In [1]: import numpy as np

In [2]: import numpy.linalg as la

In [3]: np.set_printoptions(precision=1, suppress=True, linewidth=140)

In [4]: A = np.load("mat.npy")

In [5]: print(A)
[[0.3 0.4 0.  0.2]
 [0.1 0.4 0.  0.5]
 [0.1 0.2 0.4 0.3]
 [0.2 0.2 0.2 0.5]]

In [6]: # row-stochastic, so 1 is an eigenvalue

In [7]: out = la.inv(A)

In [8]: print(round(float(la.slogdet(A)[0]), 1))
1.0

In [9]: print(np.round(la.inv(out), 1) + 0)
[[0.3 0.4 0.  0.2]
 [0.1 0.4 0.  0.5]
 [0.1 0.2 0.4 0.3]
 [0.2 0.2 0.2 0.5]]

In [10]: print(np.round(la.det(A) * la.det(out), 1))
1.0

In [11]: print(out)
[[ 2.8 -3.8 -1.3  3.2]
 [ 0.7  2.4  1.4 -3.5]
 [-0.1 -1.1  2.4 -0.2]
 [-1.2  0.8 -0.8  2.2]]

In [12]: print(np.round(np.einsum("ij,ji->", out, out), 1))
2.6

In [13]: print(round(float(la.det(out[::-1])), 1))
56.8

In [14]: print(round(float(la.det(out.T)), 1))
56.8

In [15]: O, r_ = la.qr(A)

In [16]: print(round(np.trace(O @ O.T), 1))
4.0

In [17]: print(np.round(O @ r_, 1) + 0)
[[0.3 0.4 0.  0.2]
 [0.1 0.4 0.  0.5]
 [0.1 0.2 0.4 0.3]
 [0.2 0.2 0.2 0.5]]

In [18]: print(r_)
[[-0.4 -0.6 -0.1 -0.6]
 [ 0.  -0.3 -0.1 -0.3]
 [ 0.   0.  -0.4 -0.2]
 [ 0.   0.   0.   0.4]]

In [19]: O = A.astype(float).copy()

In [20]: for j in range(4):
    ...:     O[:, j] -= O[:, :j] @ (O[:, :j].T @ O[:, j])
    ...:     O[:, j] /= la.norm(O[:, j])
    ...: 

In [21]: print(np.round(O.T @ A, 1) + 0)
[[0.4 0.6 0.1 0.6]
 [0.  0.3 0.1 0.3]
 [0.  0.  0.4 0.2]
 [0.  0.  0.  0.4]]

In [22]: print(np.round(O.T @ O, 1) + 0)
[[1. 0. 0. 0.]
 [0. 1. 0. 0.]
 [0. 0. 1. 0.]
 [0. 0. 0. 1.]]

In [23]: out = A / la.norm(A, axis=1, keepdims=True)

In [24]: gram = out @ out.T

In [25]: print((np.abs(gram) > 0.9).astype(int))
[[1 0 0 0]
 [0 1 0 0]
 [0 0 1 0]
 [0 0 0 1]]

In [26]: print(np.argwhere(np.triu(np.abs(gram) > 0.95, 1)))
[]

In [27]: print(gram)
[[1.  0.8 0.5 0.7]
 [0.8 1.  0.6 0.9]
 [0.5 0.6 1.  0.8]
 [0.7 0.9 0.8 1. ]]

In [28]: E = np.vander(np.arange(2) - 1, 2, increasing=True)

In [29]: print(E)
[[ 1 -1]
 [ 1  0]]

In [30]: T = np.stack([E, 5 * E, E[::-1]])

In [31]: print(T.sum(axis=0))
[[ 7 -6]
 [ 7 -1]]

In [32]: print(la.det(T))
[ 1. 25. -1.]

In [33]: print(np.einsum("bij,cij->bc", T, T))
[[ 3 15  2]
 [15 75 10]
 [ 2 10  3]]

In [34]: print(la.norm(T, axis=(1, 2)))
[1.7 8.7 1.7]

In [35]: print(la.matrix_rank(T.reshape(3, -1)))
2

In [36]: print((T @ E.T).shape)
(3, 2, 2)
